In [1]: import numpy as np

In [2]: np.set_printoptions(suppress=True, linewidth=100)

In [3]: tidy = lambda a: np.round(a, 1) + 0

In [4]: X = np.array([[-23, -3, 1], [1, -57, 3], [-3, -2, 1]])

In [5]: t3 = np.stack([X, -1 * X, X[::-1]])

In [6]: t3.sum(axis=0)
Out[6]: 
array([[ -3,  -2,   1],
       [  1, -57,   3],
       [-23,  -3,   1]])

In [7]: tidy(np.linalg.norm(t3, axis=(1, 2)))
Out[7]: array([61.7, 61.7, 61.7])

In [8]: np.linalg.matrix_rank(t3)
Out[8]: array([3, 3, 3])

In [9]: tidy(np.linalg.det(t3))
Out[9]: array([ 1030., -1030., -1030.])

In [10]: left, s, Vh = np.linalg.svd(X)

In [11]: tidy(s)
Out[11]: array([57.2, 23.2,  0.8])

In [12]: A2 = left[:, :2] @ np.diag(s[:2]) @ Vh[:2]

In [13]: print(tidy(np.linalg.norm(X - A2) / np.linalg.norm(X)))
0.0

In [14]: x = np.array([3, 3, 2])

In [15]: h = np.maximum(X @ x, 0)

In [16]: X * (h > 1e-9)[:, None]
Out[16]: 
array([[0, 0, 0],
       [0, 0, 0],
       [0, 0, 0]])

In [17]: h
Out[17]: array([0, 0, 0])

In [18]: X.T @ h
Out[18]: array([0, 0, 0])

In [19]: print(np.maximum(X @ x, 0) - np.maximum(-X @ x, 0))
[ -76 -162  -13]

In [20]: np.flatnonzero(h > 1e-9)
Out[20]: array([], dtype=int64)

In [21]: A2 = np.array([[3, 2, 2], [1, -3, 0]])

In [22]: Z = np.kron(A2, X)

In [23]: Z.shape
Out[23]: (6, 9)

In [24]: np.linalg.matrix_rank(Z)
Out[24]: np.int64(6)

In [25]: A2 = np.array([[1, 2, 1], [1, 2, 2], [1, 0, 2]])

In [26]: A2[-1] = A2[0]

In [27]: data = A2 + 0.3 * np.eye(3)

In [28]: data
Out[28]: 
array([[1.3, 2. , 1. ],
       [1. , 2.3, 2. ],
       [1. , 2. , 1.3]])

In [29]: A2 = data / np.sqrt((data ** 2).mean(axis=1, keepdims=True))

In [30]: print(np.linalg.matrix_rank(A2) == np.linalg.matrix_rank(data))
True

In [31]: tidy(A2[0])
Out[31]: array([0.9, 1.3, 0.7])

In [32]: Q, vecs = np.linalg.qr(data[:, :1])[0], np.linalg.qr(data[:, 1:])[0]

In [33]: s = np.linalg.svd(Q.T @ vecs, compute_uv=False)

In [34]: (s > 0.9).sum()
Out[34]: np.int64(1)

In [35]: tidy(s)
Out[35]: array([1.])

In [36]: tidy(np.degrees(np.arccos(s.clip(0, 1))))
Out[36]: array([3.1])

In [37]: A2 = np.linalg.inv(data)

In [38]: tidy(np.linalg.cond(data))
Out[38]: np.float64(68.4)

In [39]: tidy(np.linalg.det(data) * A2)
Out[39]: 
array([[-1. , -0.6,  1.7],
       [ 0.7,  0.7, -1.6],
       [-0.3, -0.6,  1. ]])

In [40]: tidy(np.linalg.inv(A2))
Out[40]: 
array([[1.3, 2. , 1. ],
       [1. , 2.3, 2. ],
       [1. , 2. , 1.3]])

In [41]: tidy(data @ A2)
Out[41]: 
array([[1., 0., 0.],
       [0., 1., 0.],
       [0., 0., 1.]])

In [42]: P = np.triu(np.array([[1, 1, 3], [1, 0, 1], [0, 0, 3]]), 1) + np.eye(3)

In [43]: A2 = P @ data @ np.linalg.inv(P)

In [44]: tidy(np.linalg.det(A2))
Out[44]: np.float64(-0.2)

In [45]: tidy(P @ data - data @ P)
Out[45]: 
array([[ 4.,  7.,  0.],
       [ 1.,  1., -4.],
       [ 0., -1., -5.]])

In [46]: print(tidy(np.trace(A2)), tidy(np.trace(data)))
4.9 4.9

In [47]: mat = np.loadtxt("dump.csv", delimiter=",")

In [48]: mat
Out[48]: 
array([[ 0.8, -0.5,  0.9,  1. ],
       [-0.4, -1. ,  0.7,  0.9],
       [-0.3, -0.7,  0.9,  0.9],
       [-0.6,  0.6,  1. ,  1. ],
       [ 0.5,  0.8, -0.1, -0.3],
       [-1. , -1. , -1. , -0.9],
       [ 1. ,  0.7, -1. , -0.9],
       [ 0.2,  0.4,  0.9,  0.9],
       [ 0.2,  0.4,  0.7,  0.6],
       [-0.8, -0.9, -1. , -1. ],
       [-0.9, -1. , -0.9, -0.9],
       [ 0.3, -1. ,  0. ,  0.8],
       [ 0.5, -0.4,  1. ,  1. ],
       [ 0.3, -0.9,  0.9,  1. ],
       [-0.9, -1. ,  0.9,  1. ],
       [-0.2,  0.9,  0.2, -0.6],
       [ 1. ,  0.8, -0.8, -0.5],
       [ 1. ,  0.9,  1. ,  1. ],
       [-0.6, -1. , -0.1,  0.7],
       [-1. , -0.1,  0.6, -0.1]])

In [49]: d = np.linalg.norm(mat[:, None] - mat[None], axis=-1)

In [50]: print(tidy(d[:5, :5]))
[[0.  1.3 1.1 1.8 2.1]
 [1.3 0.  0.4 1.6 2.5]
 [1.1 0.4 0.  1.3 2.3]
 [1.8 1.6 1.3 0.  2. ]
 [2.1 2.5 2.3 2.  0. ]]

In [51]: d[6].round(6).argsort(kind="stable")[:4]
Out[51]: array([ 6, 16,  4, 15])

In [52]: f = np.array([2, 1, 7])

In [53]: A2 = X + np.outer(f, np.eye(3)[2])

In [54]: np.linalg.matrix_rank(np.linalg.inv(A2) - np.linalg.inv(X), tol=1e-8)
Out[54]: np.int64(1)

In [55]: print(np.linalg.matrix_rank(A2 - X))
1

In [56]: Q, r_ = np.linalg.qr(X)

In [57]: np.allclose(r_.T @ r_, X.T @ X)
Out[57]: True

In [58]: tidy(abs(r_[0, 0])), tidy(np.linalg.norm(X[:, 0]))
Out[58]: (np.float64(23.2), np.float64(23.2))

In [59]: rng = np.random.default_rng(77625)

In [60]: th = rng.uniform(0, 2 * np.pi, 22)

In [61]: Q, _ = np.linalg.qr(np.array([[-1.3, 0.0], [1.0, 0.2], [-0.3, 0.8], [-1.0, -0.3]]))

In [62]: E = 5 * np.c_[np.cos(th), np.sin(th)] @ Q.T

In [63]: tidy(E)
Out[63]: 
array([[ 0.4,  0.9,  4.7, -1.5],
       [ 3.3, -2.6,  0.5,  2.7],
       [ 1.8, -0.4,  4.6, -0.2],
       [-2.6,  2.6,  1.7, -2.9],
       [ 2.2, -2.5, -2.5,  2.8],
       [ 3.1, -1.8,  3.1,  1.5],
       [-3.3,  2.6, -0.2, -2.7],
       [ 3.1, -1.8,  3. ,  1.6],
       [-2.6,  2.6,  1.8, -2.9],
       [ 3.2, -2. ,  2.7,  1.8],
       [-3.3,  2.6, -0.3, -2.7],
       [-2.7,  1.3, -3.9, -0.8],
       [ 1.7, -2.2, -3.2,  2.7],
       [-3.3,  2.1, -2.5, -1.9],
       [ 3.2, -2. ,  2.7,  1.7],
       [ 2.9, -1.5,  3.7,  1.1],
       [ 0.5, -1.5, -4.3,  2.1],
       [-1.7,  0.2, -4.7,  0.3],
       [-3.1,  2.7,  0.4, -2.8],
       [ 0.3, -1.4, -4.4,  1.9],
       [-0.6,  1.5,  4.2, -2.1],
       [-2.5,  1. , -4.1, -0.6]])

In [64]: np.unique(E.round(6), axis=0).shape
Out[64]: (22, 4)

In [65]: tidy(E @ np.linalg.pinv(E) @ E)
Out[65]: 
array([[ 0.4,  0.9,  4.7, -1.5],
       [ 3.3, -2.6,  0.5,  2.7],
       [ 1.8, -0.4,  4.6, -0.2],
       [-2.6,  2.6,  1.7, -2.9],
       [ 2.2, -2.5, -2.5,  2.8],
       [ 3.1, -1.8,  3.1,  1.5],
       [-3.3,  2.6, -0.2, -2.7],
       [ 3.1, -1.8,  3. ,  1.6],
       [-2.6,  2.6,  1.8, -2.9],
       [ 3.2, -2. ,  2.7,  1.8],
       [-3.3,  2.6, -0.3, -2.7],
       [-2.7,  1.3, -3.9, -0.8],
       [ 1.7, -2.2, -3.2,  2.7],
       [-3.3,  2.1, -2.5, -1.9],
       [ 3.2, -2. ,  2.7,  1.7],
       [ 2.9, -1.5,  3.7,  1.1],
       [ 0.5, -1.5, -4.3,  2.1],
       [-1.7,  0.2, -4.7,  0.3],
       [-3.1,  2.7,  0.4, -2.8],
       [ 0.3, -1.4, -4.4,  1.9],
       [-0.6,  1.5,  4.2, -2.1],
       [-2.5,  1. , -4.1, -0.6]])

In [66]: np.linalg.lstsq(E[:-1].T, E[-1])[2]
Out[66]: np.int32(2)

In [67]: Z = E[[4, 3]].astype(float)

In [68]: for _ in range(6):
    ...:     idx = np.linalg.norm(E[:, None] - Z, axis=-1).argmin(axis=1)
    ...:     Z = np.array([E[idx == j].mean(axis=0) for j in range(2)])
    ...: 

In [69]: print(idx)
[1 0 0 1 0 0 1 0 1 0 1 1 0 1 0 0 0 1 1 0 1 1]

In [70]: tidy(Z[1] - Z[0])
Out[70]: array([-4.6,  3.6, -0.8, -3.6])

In [71]: print(np.bincount(idx))
[11 11]

In [72]: d = np.linalg.norm(E[:, None] - E[None], axis=-1)

In [73]: tidy(d[:5, :5])
Out[73]: 
array([[ 0. ,  7.5,  2.3,  4.8,  9.2],
       [ 7.5,  0. ,  5.7,  9.7,  3.1],
       [ 2.3,  5.7,  0. ,  6.7,  8. ],
       [ 4.8,  9.7,  6.7,  0. , 10. ],
       [ 9.2,  3.1,  8. , 10. ,  0. ]])

In [74]: d.mean(axis=1).argmax()
Out[74]: np.int64(17)

In [75]: tidy(np.linalg.norm(E, axis=1))
Out[75]: array([5., 5., 5., 5., 5., 5., 5., 5., 5., 5., 5., 5., 5., 5., 5., 5., 5., 5., 5., 5., 5., 5.])

In [76]: print(d[0].round(6).argsort(kind="stable")[:4])
[ 0 20  2 15]

In [77]: print((d + 1e9 * np.eye(22)).round(6).argmin(axis=1))
[20  9 15  8 12  7 10  5  3 14  6 21  4 11  9  5 19 21  6 16  0 11]

In [78]: tidy(np.linalg.norm(E - E.mean(axis=0), axis=1))
Out[78]: 
array([4.8, 5. , 4.9, 4.9, 5.1, 4.9, 5. , 4.9, 4.9, 4.9, 5. , 5.1, 5.1, 5.1, 4.9, 4.9, 5.1, 5.1,
       5. , 5.1, 4.9, 5.1])

In [79]: tidy(d[0])
Out[79]: 
array([0. , 7.5, 2.3, 4.8, 9.2, 5.1, 6.4, 5.2, 4.7, 5.6, 6.6, 9.2, 9.5, 8.1, 5.5, 4.4, 9.9, 9.8,
       5.9, 9.9, 1.4, 9.3])
